$ python -q
>>> import numpy as np
>>> import numpy.linalg as la
>>> np.set_printoptions(precision=2, suppress=True, linewidth=200)
>>> rd = lambda a: np.round(a, 2) + 0
>>> F = np.loadtxt("x.csv", delimiter=",")
>>> print(F)
[[ 9. 13.  2.  3. 10. 10. 14.]
 [ 0.  0.  0.  0.  0.  0.  0.]
 [ 0.  0.  0.  0.  0.  0.  0.]
 [ 1.  1.  0.  0.  2.  0.  2.]
 [ 0.  0.  0.  0.  2.  0.  5.]
 [ 3. 10.  2.  0.  4.  7.  5.]
 [ 0.  1.  0.  0.  0.  0.  0.]
 [ 3.  6.  1.  0.  3.  2.  2.]
 [ 0.  0.  0.  0.  1.  0.  5.]
 [ 0.  2.  0.  0.  0.  0.  0.]
 [ 0.  0.  0.  0.  0.  0.  0.]
 [ 0.  1.  0.  0.  0.  0.  0.]
 [ 7. 12.  3.  1.  7.  8.  8.]
 [ 0.  0.  0.  0.  0.  0.  0.]
 [ 0.  0.  0.  0.  0.  0.  0.]
 [ 0.  3.  1.  0.  0.  0.  0.]
 [ 0.  3.  1.  0.  0.  0.  0.]
 [ 1.  1.  0.  0.  2.  0.  2.]]
>>> x = np.array([0, -3, -2, -2, -3, -2, -3])
>>> y = F @ x
>>> print(y)
[-141.    0.    0.  -15.  -21.  -75.   -3.  -39.  -18.   -6.    0.   -3. -105.    0.    0.  -11.  -11.  -15.]
>>> print(rd(la.pinv(F) @ F))
[[1. 0. 0. 0. 0. 0. 0.]
 [0. 1. 0. 0. 0. 0. 0.]
 [0. 0. 1. 0. 0. 0. 0.]
 [0. 0. 0. 1. 0. 0. 0.]
 [0. 0. 0. 0. 1. 0. 0.]
 [0. 0. 0. 0. 0. 1. 0.]
 [0. 0. 0. 0. 0. 0. 1.]]
>>> print(rd(la.solve(F.T @ F, F.T @ y)))
[ 0. -3. -2. -2. -3. -2. -3.]
>>> rng = np.random.default_rng(877)
>>> y = y + 0.1 * rng.normal(size=18)
>>> print(rd(y))
[-140.96    0.03    0.    -15.    -20.85  -74.98   -3.04  -39.02  -18.04   -5.98   -0.02   -2.93 -105.1    -0.09    0.17  -11.05  -11.01  -14.99]
>>> beta, *_ = la.lstsq(F, y)
>>> print([round(float(la.norm(la.solve(F.T @ F + lam * np.eye(7), F.T @ y))), 2) for lam in (0, 1, 10, 100)])
[6.2, 5.61, 5.49, 5.11]
>>> Y = np.c_[F[:, :3] @ np.array([[1, 2, 5], [1, 4, 0], [1, 1, 3]]), np.array([-2, -1, -2, 1, 1, 0, 2, 3, -3, 1, -2, 3, 2, 0, 3, 3, 0, -1])]
>>> print(Y)
[[24. 72. 51. -2.]
 [ 0.  0.  0. -1.]
 [ 0.  0.  0. -2.]
 [ 2.  6.  5.  1.]
 [ 0.  0.  0.  1.]
 [15. 48. 21.  0.]
 [ 1.  4.  0.  2.]
 [10. 31. 18.  3.]
 [ 0.  0.  0. -3.]
 [ 2.  8.  0.  1.]
 [ 0.  0.  0. -2.]
 [ 1.  4.  0.  3.]
 [22. 65. 44.  2.]
 [ 0.  0.  0.  0.]
 [ 0.  0.  0.  3.]
 [ 4. 13.  3.  3.]
 [ 4. 13.  3.  0.]
 [ 2.  6.  5. -1.]]
>>> print(rd(la.norm(la.qr(F)[0].T @ Y, axis=0) ** 2 / ((Y ** 2).sum(axis=0) + 1e-12)))
[1.   1.   1.   0.41]
>>> print(la.matrix_rank(np.c_[F, Y]))
8
>>> print(rd(la.lstsq(F, Y[:, 0])[0]))
[1. 1. 1. 0. 0. 0. 0.]
>>> print(la.matrix_rank(Y))
4
>>> X = np.load("case18.npy")
>>> print(rd(X))
[[ 0.56 -0.07  0.22 -0.15  0.    0.18 -0.04  0.07  0.26  0.03 -0.16  0.14 -0.1 ]
 [-0.07  0.21  0.03  0.21 -0.16  0.   -0.05 -0.03  0.17 -0.17  0.09  0.01  0.15]
 [ 0.22  0.03  0.12 -0.01  0.01  0.08 -0.12 -0.03  0.17 -0.03 -0.02  0.03 -0.02]
 [-0.15  0.21 -0.01  0.23 -0.14 -0.05 -0.05 -0.06  0.12 -0.17  0.1   0.    0.15]
 [ 0.   -0.16  0.01 -0.14  0.3  -0.07 -0.25 -0.19 -0.1   0.13  0.   -0.08 -0.16]
 [ 0.18  0.    0.08 -0.05 -0.07  0.51  0.01  0.22  0.08  0.1   0.2  -0.3   0.03]
 [-0.04 -0.05 -0.12 -0.05 -0.25  0.01  0.49  0.33 -0.15  0.03 -0.13  0.13  0.06]
 [ 0.07 -0.03 -0.03 -0.06 -0.19  0.22  0.33  0.31 -0.05  0.06 -0.01 -0.03  0.05]
 [ 0.26  0.17  0.17  0.12 -0.1   0.08 -0.15 -0.05  0.34 -0.15  0.    0.09  0.07]
 [ 0.03 -0.17 -0.03 -0.17  0.13  0.1   0.03  0.06 -0.15  0.16  0.   -0.11 -0.11]
 [-0.16  0.09 -0.02  0.1   0.    0.2  -0.13 -0.01  0.    0.    0.25 -0.28  0.08]
 [ 0.14  0.01  0.03  0.   -0.08 -0.3   0.13 -0.03  0.09 -0.11 -0.28  0.38 -0.01]
 [-0.1   0.15 -0.02  0.15 -0.16  0.03  0.06  0.05  0.07 -0.11  0.08 -0.01  0.13]]
>>> rank = la.matrix_rank(X)
>>> print(rank)
4
>>> ns = la.svd(X)[2][rank:].T
>>> print([int(la.matrix_rank(np.delete(X, i, axis=0))) for i in range(13)])
[4, 4, 4, 4, 4, 4, 4, 4, 4, 4, 4, 4, 4]
>>> C2 = np.cov(F, rowvar=False)
>>> print(np.argwhere(np.triu(np.abs(np.corrcoef(F.T)) > 0.8, 1)))
[[0 1]
 [0 2]
 [0 3]
 [0 4]
 [0 5]
 [0 6]
 [1 2]
 [1 4]
 [1 5]
 [2 5]
 [3 4]
 [3 6]
 [4 5]
 [4 6]
 [5 6]]
>>> print(rd(np.corrcoef(F[:, 0], F[:, 5])[0, 1]))
0.95
>>> print(rd(F.std(axis=0)))
[2.56 4.21 0.9  0.71 2.72 3.13 3.68]
>>> print(rd(la.eigvalsh(C2)[::-1]))
[54.56  4.01  0.58  0.34  0.13  0.07  0.02]
>>> print(rd(np.polyfit(F[:, 0], F[:, 5], 1)))
[ 1.16 -0.05]
>>> U, sig, VT = la.svd(X)
>>> V = VT[:(sig > 1e-8).sum()]
>>> x = X[6] + -1 * X[11] + rng.integers(2) * np.eye(13)[4]
>>> print(rd(x))
[-0.18 -0.06 -0.15 -0.05 -0.16  0.31  0.36  0.36 -0.24  0.14  0.15 -0.25  0.08]
>>> print(np.allclose(V.T @ V @ x, x))
True
>>> print(la.matrix_rank(np.vstack([X, x])))
4
>>> print(rd(np.diag(V.T @ V)))
[0.56 0.21 0.12 0.23 0.3  0.51 0.49 0.31 0.34 0.16 0.25 0.38 0.13]
>>> x = np.array([0, 2, 2, 2, 3, 2, 1, 3, 1, 1, 1, 3, 1])
>>> print(rd((X * x).sum(axis=1)))
[ 1.01  0.58  0.46  0.34 -1.04  1.07  0.52  0.84  1.01 -0.38  0.12  0.09  0.5 ]
>>> print(rd(np.einsum("ij,j->i", X, x)))
[ 1.01  0.58  0.46  0.34 -1.04  1.07  0.52  0.84  1.01 -0.38  0.12  0.09  0.5 ]
>>> x = np.array([-7, -5, -4, 7, -6, -1, -8, -8, 4, 1, -3, 1, -5])
>>> print(rd(la.eigvalsh(2 * X - np.eye(13))))
[-1. -1. -1. -1. -1. -1. -1. -1. -1.  1.  1.  1.  1.]
>>> print(rd(np.trace(X)))
4.0
>>> E = 3 * np.eye(10) + np.ones((10, 10))
>>> print(E)
[[4. 1. 1. 1. 1. 1. 1. 1. 1. 1.]
 [1. 4. 1. 1. 1. 1. 1. 1. 1. 1.]
 [1. 1. 4. 1. 1. 1. 1. 1. 1. 1.]
 [1. 1. 1. 4. 1. 1. 1. 1. 1. 1.]
 [1. 1. 1. 1. 4. 1. 1. 1. 1. 1.]
 [1. 1. 1. 1. 1. 4. 1. 1. 1. 1.]
 [1. 1. 1. 1. 1. 1. 4. 1. 1. 1.]
 [1. 1. 1. 1. 1. 1. 1. 4. 1. 1.]
 [1. 1. 1. 1. 1. 1. 1. 1. 4. 1.]
 [1. 1. 1. 1. 1. 1. 1. 1. 1. 4.]]
>>> print(np.sort(np.abs(np.fft.fft(E[0]))), rd(np.sort(la.svd(E, compute_uv=False))))
[ 3.  3.  3.  3.  3.  3.  3.  3.  3. 13.] [ 3.  3.  3.  3.  3.  3.  3.  3.  3. 13.]
>>> print(E @ np.ones(10))
[13. 13. 13. 13. 13. 13. 13. 13. 13. 13.]
>>> x = np.array([4, 3, 3, 4, 1, 9, 3])
>>> print(np.sign((F @ x).round(6)))
[1. 0. 0. 1. 1. 1. 1. 1. 1. 1. 0. 1. 1. 0. 0. 1. 1. 1.]
>>> print(F @ x)
[235.   0.   0.  15.  17. 130.   3.  60.  16.   6.   0.   3. 180.   0.   0.  12.  12.  15.]
>>> print(F * x)
[[36. 39.  6. 12. 10. 90. 42.]
 [ 0.  0.  0.  0.  0.  0.  0.]
 [ 0.  0.  0.  0.  0.  0.  0.]
 [ 4.  3.  0.  0.  2.  0.  6.]
 [ 0.  0.  0.  0.  2.  0. 15.]
 [12. 30.  6.  0.  4. 63. 15.]
 [ 0.  3.  0.  0.  0.  0.  0.]
 [12. 18.  3.  0.  3. 18.  6.]
 [ 0.  0.  0.  0.  1.  0. 15.]
 [ 0.  6.  0.  0.  0.  0.  0.]
 [ 0.  0.  0.  0.  0.  0.  0.]
 [ 0.  3.  0.  0.  0.  0.  0.]
 [28. 36.  9.  4.  7. 72. 24.]
 [ 0.  0.  0.  0.  0.  0.  0.]
 [ 0.  0.  0.  0.  0.  0.  0.]
 [ 0.  9.  3.  0.  0.  0.  0.]
 [ 0.  9.  3.  0.  0.  0.  0.]
 [ 4.  3.  0.  0.  2.  0.  6.]]
>>> print(la.norm(F @ x) <= la.norm(F, 2) * la.norm(x) + 1e-9)
True
>>> print(F @ (2 * x))
[470.   0.   0.  30.  34. 260.   6. 120.  32.  12.   0.   6. 360.   0.   0.  24.  24.  30.]
>>> print(F @ np.ones(7))
[61.  0.  0.  6.  7. 31.  1. 17.  6.  2.  0.  1. 46.  0.  0.  4.  4.  6.]
>>> evals, V = la.eigh(E)
>>> x = np.array([5, 2, -2, 4, -5, 3, -5, 5, 1, 4])
>>> print(x @ E @ x / (x @ x), rd(evals[0]), rd(evals[-1]))
3.96 3.0 13.0
>>> m1 = np.load("a.npy")
>>> print(rd(m1))
[[ 2.52  0.37 -0.2   0.07 -0.16  0.04  0.64  0.56  0.1   0.03 -0.46  0.44  0.98  0.71  0.1 ]
 [ 0.37  2.75 -0.08 -0.65 -0.2   0.85 -0.43 -0.06 -0.29  0.84  0.69  0.2   0.1   0.3   0.12]
 [-0.2  -0.08  3.84  0.36  0.22 -0.27  0.51 -0.18  0.45  0.47 -0.36  0.15  0.1  -0.01  0.72]
 [ 0.07 -0.65  0.36  3.32 -0.21  0.82  0.31  0.22 -0.03 -0.83  0.36 -0.32 -0.35 -0.08 -0.13]
 [-0.16 -0.2   0.22 -0.21  4.33  0.67 -0.15  0.44  0.56 -0.15  0.13 -0.1  -0.56  0.1  -0.01]
 [ 0.04  0.85 -0.27  0.82  0.67  2.29 -0.33 -0.57 -1.08 -0.3  -0.23  0.17  0.33  0.56 -0.49]
 [ 0.64 -0.43  0.51  0.31 -0.15 -0.33  2.24 -0.6   0.06 -0.37  0.19  0.35  0.36 -0.81 -0.87]
 [ 0.56 -0.06 -0.18  0.22  0.44 -0.57 -0.6   3.2  -0.13 -0.01 -0.37  0.04 -0.27  0.3  -0.03]
 [ 0.1  -0.29  0.45 -0.03  0.56 -1.08  0.06 -0.13  2.83 -0.03  0.53  0.16  0.24 -0.41 -0.12]
 [ 0.03  0.84  0.47 -0.83 -0.15 -0.3  -0.37 -0.01 -0.03  2.84 -0.56  0.69 -0.79 -0.25 -0.67]
 [-0.46  0.69 -0.36  0.36  0.13 -0.23  0.19 -0.37  0.53 -0.56  2.72 -0.49  0.21  0.39  0.18]
 [ 0.44  0.2   0.15 -0.32 -0.1   0.17  0.35  0.04  0.16  0.69 -0.49  1.67 -0.07 -0.64 -0.1 ]
 [ 0.98  0.1   0.1  -0.35 -0.56  0.33  0.36 -0.27  0.24 -0.79  0.21 -0.07  2.83 -0.1  -0.25]
 [ 0.71  0.3  -0.01 -0.08  0.1   0.56 -0.81  0.3  -0.41 -0.25  0.39 -0.64 -0.1   2.26  0.38]
 [ 0.1   0.12  0.72 -0.13 -0.01 -0.49 -0.87 -0.03 -0.12 -0.67  0.18 -0.1  -0.25  0.38  2.37]]
>>> evals, V = la.eigh(m1)
>>> x = np.array([2, 1, 0, 1, -1, 0, -2, 1, 2, 3, -3, -2, -1, 1, 0])
>>> print(rd(x @ m1 @ x / (x @ x)), rd(evals[0]), rd(evals[-1]))
2.67 0.0 5.0
>>> idx = rng.permutation(15)
>>> print(idx)
[12  6 11 10  0  3  5  8  2 13  7  1  9  4 14]
>>> Y = m1[idx][:, idx]
>>> print(rd(la.det(Y)), rd(la.det(m1[idx])))
0.0 0.0
>>> print(la.lstsq(m1[:-1].T, m1[-1])[2])
13
>>> print(rd(np.trace(la.pinv(m1) @ m1)))
13.0
>>> print(np.unique(m1.round(6), axis=0).shape)
(15, 15)
>>> print(np.abs(np.diag(la.qr(m1)[1])) > 1e-9)
[ True  True  True  True  True  True  True  True  True  True  True  True  True False False]
>>> Y = m1 / la.norm(m1, axis=1, keepdims=True)
>>> C2 = Y @ Y.T
>>> print((C2 - 2 * np.eye(15)).round(6).argmax(axis=1))
[12  9 14  5  8  1 12  0 10 11  8  9  0  5 13]
>>> print(rd(C2[12]))
[ 0.53  0.07 -0.02 -0.07 -0.26  0.11  0.33 -0.18  0.1  -0.37  0.12 -0.01  1.    0.01 -0.11]
>>> print(rd(la.norm(Y, axis=1)))
[1. 1. 1. 1. 1. 1. 1. 1. 1. 1. 1. 1. 1. 1. 1.]
>>> W0 = np.load("m.npy")
>>> print(W0)
[[3 3 3 1 1 3 0 0 2 1 2 1 0]
 [0 3 3 3 1 1 3 0 0 2 1 2 1]
 [1 0 3 3 3 1 1 3 0 0 2 1 2]
 [2 1 0 3 3 3 1 1 3 0 0 2 1]
 [1 2 1 0 3 3 3 1 1 3 0 0 2]
 [2 1 2 1 0 3 3 3 1 1 3 0 0]
 [0 2 1 2 1 0 3 3 3 1 1 3 0]
 [0 0 2 1 2 1 0 3 3 3 1 1 3]
 [3 0 0 2 1 2 1 0 3 3 3 1 1]
 [1 3 0 0 2 1 2 1 0 3 3 3 1]
 [1 1 3 0 0 2 1 2 1 0 3 3 3]
 [3 1 1 3 0 0 2 1 2 1 0 3 3]
 [3 3 1 1 3 0 0 2 1 2 1 0 3]]
>>> x = np.array([9, 1, 0, 4, 3, 5, 4, 6, 4, 9, 4, 0, 5])
>>> y = W0 @ x
>>> beta, lr = np.zeros(13), 1 / la.norm(W0, 2) ** 2
>>> for i in range(250):
...     beta -= lr * W0.T @ (W0 @ beta - y)
...     if i % 50 == 0: print(i, round(la.norm(W0 @ beta - y), 2))
... 
0 42.68
50 5.18
100 2.13
150 1.73
200 1.59
>>> print(rd(beta))
[ 8.78  1.03  0.15  3.67  3.49  4.38  4.71  5.23  4.78  8.26  4.66 -0.54  5.39]
>>> print(W0 @ np.ones(13))
[20. 20. 20. 20. 20. 20. 20. 20. 20. 20. 20. 20. 20.]
>>> print(rd(np.fft.fft(W0[0])))
[20.  +0.j    3.84-2.71j -0.52-3.11j  3.03-5.21j -3.02-1.7j   5.43+1.28j  0.75-0.06j  0.75+0.06j  5.43-1.28j -3.02+1.7j   3.03+5.21j -0.52+3.11j  3.84+2.71j]
>>> print(np.allclose(W0 @ W0.T, W0.T @ W0))
True
>>> arr = np.loadtxt("out16.csv", delimiter=",")
>>> print(arr)
[[ 0.  0.  0.  0.  0.  0.  0.  0.  0. -3.  0.  0.]
 [ 0. -3.  0.  0.  0.  0.  0.  0.  0.  0.  0.  0.]
 [ 0.  0.  0.  0.  0. -3.  0.  0.  0.  0.  0.  0.]
 [ 0.  0.  0.  0.  0.  0.  0.  0.  0.  0.  0.  0.]
 [ 0.  0.  0.  0.  0.  0.  0.  0. -2.  0.  0.  0.]
 [ 0.  0.  0.  0.  0.  0.  0.  0.  0.  0.  0.  3.]
 [ 0.  0.  0.  0.  0.  0. -2.  0.  0.  0.  0.  0.]
 [-3.  0.  0.  0.  0.  0.  0.  0.  0.  0.  0.  0.]
 [ 0.  0.  0.  0.  0.  0.  0.  0.  0.  0. -3.  0.]
 [ 0.  0.  0.  2.  0.  0.  0.  0.  0.  0.  0.  0.]
 [ 0.  0.  0.  0.  0.  0.  0. -1.  0.  0.  0.  0.]
 [ 0.  0.  0.  0.  3.  0.  0.  0.  0.  0.  0.  0.]]
>>> C2 = arr.T @ arr
>>> print((arr @ arr.T).shape)
(12, 12)
>>> print(rd(la.svd(arr, compute_uv=False) ** 2))
[9. 9. 9. 9. 9. 9. 9. 4. 4. 4. 1. 0.]
>>> print(np.diag(C2))
[9. 9. 0. 4. 9. 9. 4. 1. 4. 9. 9. 9.]
>>> idx = rng.permutation(12)
>>> print(idx)
[ 3  0  9  7  4  6  5  2  1  8 11 10]
>>> Y = arr[idx][:, idx]
>>> print(np.diag(Y))
[ 0.  0.  0.  0.  0. -2.  0.  0. -3.  0.  0.  0.]
>>> print(Y)
[[ 0.  0.  0.  0.  0.  0.  0.  0.  0.  0.  0.  0.]
 [ 0.  0. -3.  0.  0.  0.  0.  0.  0.  0.  0.  0.]
 [ 2.  0.  0.  0.  0.  0.  0.  0.  0.  0.  0.  0.]
 [ 0. -3.  0.  0.  0.  0.  0.  0.  0.  0.  0.  0.]
 [ 0.  0.  0.  0.  0.  0.  0.  0.  0. -2.  0.  0.]
 [ 0.  0.  0.  0.  0. -2.  0.  0.  0.  0.  0.  0.]
 [ 0.  0.  0.  0.  0.  0.  0.  0.  0.  0.  3.  0.]
 [ 0.  0.  0.  0.  0.  0. -3.  0.  0.  0.  0.  0.]
 [ 0.  0.  0.  0.  0.  0.  0.  0. -3.  0.  0.  0.]
 [ 0.  0.  0.  0.  0.  0.  0.  0.  0.  0.  0. -3.]
 [ 0.  0.  0.  0.  3.  0.  0.  0.  0.  0.  0.  0.]
 [ 0.  0.  0. -1.  0.  0.  0.  0.  0.  0.  0.  0.]]
>>> print(np.allclose(Y, arr))
False
